% python3 -q
>>> import numpy as np
>>> np.set_printoptions(suppress=True, linewidth=120)
>>> def rd(a):
...     return np.round(a, 2) + 0
... 
>>> feats = np.loadtxt("w.csv", delimiter=",")
>>> feats
array([[ 4.,  4.,  4.,  4.,  4.,  4.,  4.,  4.,  4.,  4.,  4.,  4.,  4.,  4.],
       [ 4.,  8.,  8.,  8.,  8.,  8.,  8.,  8.,  8.,  8.,  8.,  8.,  8.,  8.],
       [ 4.,  8., 12., 12., 12., 12., 12., 12., 12., 12., 12., 12., 12., 12.],
       [ 4.,  8., 12., 16., 16., 16., 16., 16., 16., 16., 16., 16., 16., 16.],
       [ 4.,  8., 12., 16., 20., 20., 20., 20., 20., 20., 20., 20., 20., 20.],
       [ 4.,  8., 12., 16., 20., 24., 24., 24., 24., 24., 24., 24., 24., 24.],
       [ 4.,  8., 12., 16., 20., 24., 28., 28., 28., 28., 28., 28., 28., 28.],
       [ 4.,  8., 12., 16., 20., 24., 28., 32., 32., 32., 32., 32., 32., 32.],
       [ 4.,  8., 12., 16., 20., 24., 28., 32., 36., 36., 36., 36., 36., 36.],
       [ 4.,  8., 12., 16., 20., 24., 28., 32., 36., 40., 40., 40., 40., 40.],
       [ 4.,  8., 12., 16., 20., 24., 28., 32., 36., 40., 44., 44., 44., 44.],
       [ 4.,  8., 12., 16., 20., 24., 28., 32., 36., 40., 44., 48., 48., 48.],
       [ 4.,  8., 12., 16., 20., 24., 28., 32., 36., 40., 44., 48., 52., 52.],
       [ 4.,  8., 12., 16., 20., 24., 28., 32., 36., 40., 44., 48., 52., 56.]])
>>> # equal to its transpose
>>> r0, r1 = feats[3], feats[6]
>>> r0 @ r0
np.float64(3040.0)
>>> pr = (r0 @ r1) / (r0 @ r0) * r0
>>> rd(np.linalg.norm(r0 + r1) ** 2 + np.linalg.norm(r0 - r1) ** 2)
np.float64(21536.0)
>>> rd((r1 - pr) @ r0)
np.float64(0.0)
>>> w, V = np.linalg.eigh(feats)
>>> rd(w.sum()), np.trace(feats)
(np.float64(420.0), np.float64(420.0))
>>> np.unique(w.round(6) + 0, return_counts=True)[1]
array([1, 1, 1, 1, 1, 1, 1, 1, 1, 1, 1, 1, 1, 1])
>>> np.abs(V[:, -1]).round(6).argmax()
np.int64(13)
>>> r0 = np.array([2, -2, 1, 3, 2, -1, -3, -2, 3, 0, 2, 0, 3, 1])
>>> Y = feats + np.outer(r0, np.eye(14)[4])
>>> rd(np.linalg.det(Y) / np.linalg.det(feats)), rd(1 + np.linalg.solve(feats, r0)[4])
(np.float64(1.5), np.float64(1.5))
>>> np.linalg.matrix_rank(Y - feats)
np.int64(1)
>>> x0 = np.ones(14)
>>> for _ in range(4):
...     x0 = feats @ x0
...     x0 /= np.linalg.norm(x0)
...     print(round(x0 @ feats @ x0, 2))
... 
340.74
341.17
341.18
341.18
>>> rd(np.linalg.eigvalsh(feats)[-1])
np.float64(341.18)
>>> M = np.load("block3.npy")
>>> M
array([[-0.15, -0.86,  0.41, -0.01,  0.51,  0.1 ,  0.15],
       [-0.33,  2.28, -0.75,  0.93,  0.03, -0.06, -0.93],
       [ 0.39, -4.32,  1.53, -1.47,  0.39,  0.18,  1.59],
       [ 0.8 , -1.87,  0.37, -1.42, -1.03, -0.1 ,  1.15],
       [ 0.09, -1.57,  0.58, -0.47,  0.24,  0.08,  0.54],
       [ 0.2 , -3.82,  1.42, -1.12,  0.62,  0.2 ,  1.3 ],
       [-0.2 ,  0.84, -0.24,  0.44,  0.16,  0.  , -0.4 ],
       [ 0.1 ,  1.07, -0.47,  0.12, -0.47, -0.1 , -0.25],
       [-0.12, -0.39,  0.21,  0.06,  0.33,  0.06,  0.03],
       [ 0.29, -2.41,  0.82, -0.91,  0.08,  0.08,  0.94],
       [ 0.12,  0.39, -0.21, -0.06, -0.33, -0.06, -0.03],
       [-0.18, -1.33,  0.61, -0.08,  0.69,  0.14,  0.27],
       [ 0.1 , -0.42,  0.12, -0.22, -0.08,  0.  ,  0.2 ]])
>>> # rank 2
>>> Y = M / np.sqrt((M ** 2).mean(axis=1, keepdims=True))
>>> np.linalg.matrix_rank(M - M.mean(axis=1, keepdims=True))
np.int64(2)
>>> rd(np.linalg.norm(Y, axis=1))
array([2.65, 2.65, 2.65, 2.65, 2.65, 2.65, 2.65, 2.65, 2.65, 2.65, 2.65, 2.65, 2.65])
>>> U, sigma, Vt = np.linalg.svd(M)
>>> V = Vt[:(sigma > 1e-8).sum()]
>>> rng = np.random.default_rng(603)
>>> x0 = M[7] + 2 * M[2] + rng.integers(2) * np.eye(7)[0]
>>> rd(x0)
array([ 0.88, -7.57,  2.59, -2.82,  0.31,  0.26,  2.93])
>>> np.linalg.matrix_rank(np.vstack([M, x0]))
np.int64(2)
>>> rd(np.diag(V.T @ V))
array([0.14, 0.73, 0.14, 0.27, 0.55, 0.01, 0.15])
>>> np.allclose(V.T @ V @ x0, x0)
True
>>> r0, r1 = M[3], M[12]
>>> rd(r0 @ r1)
np.float64(1.53)
>>> pr = (r0 @ r1) / (r0 @ r0) * r0
>>> rd(np.linalg.norm(r0 + r1) ** 2 + np.linalg.norm(r0 - r1) ** 2)
np.float64(17.96)
>>> rd(pr)
array([ 0.14, -0.33,  0.07, -0.25, -0.18, -0.02,  0.2 ])
>>> rd(r1 - pr)
array([-0.04, -0.09,  0.05,  0.03,  0.1 ,  0.02,  0.  ])
>>> np.linalg.matrix_rank(np.outer(r0, r1))
np.int64(1)
>>> rd(np.outer(r0, r1))
array([[ 0.08, -0.34,  0.1 , -0.18, -0.06,  0.  ,  0.16],
       [-0.19,  0.79, -0.22,  0.41,  0.15,  0.  , -0.37],
       [ 0.04, -0.16,  0.04, -0.08, -0.03,  0.  ,  0.07],
       [-0.14,  0.6 , -0.17,  0.31,  0.11,  0.  , -0.28],
       [-0.1 ,  0.43, -0.12,  0.23,  0.08,  0.  , -0.21],
       [-0.01,  0.04, -0.01,  0.02,  0.01,  0.  , -0.02],
       [ 0.12, -0.48,  0.14, -0.25, -0.09,  0.  ,  0.23]])
>>> m1 = np.load("layer16.npy")
>>> m1
array([[1, 1, 1, 1, 1, 1, 2, 1],
       [0, 0, 2, 2, 0, 0, 2, 0],
       [2, 2, 0, 2, 0, 2, 2, 0],
       [1, 1, 7, 7, 1, 1, 8, 1]])
>>> # columns 0 and 1 are equal
>>> U, sigma, Vt = np.linalg.svd(m1)
>>> rd(sigma)
array([13.95,  3.69,  1.39,  0.  ])
>>> np.argmax(sigma[:-1] / (sigma[1:] + 1e-6)) + 1
np.int64(3)
>>> Y = U[:, :3] @ np.diag(sigma[:3]) @ Vt[:3]
>>> np.linalg.matrix_rank(m1, rtol=0.05)
np.int64(3)
>>> rd(np.abs(m1 - Y).max())
np.float64(0.0)
>>> rd(np.linalg.norm(m1 - Y) / np.linalg.norm(m1))
np.float64(0.0)
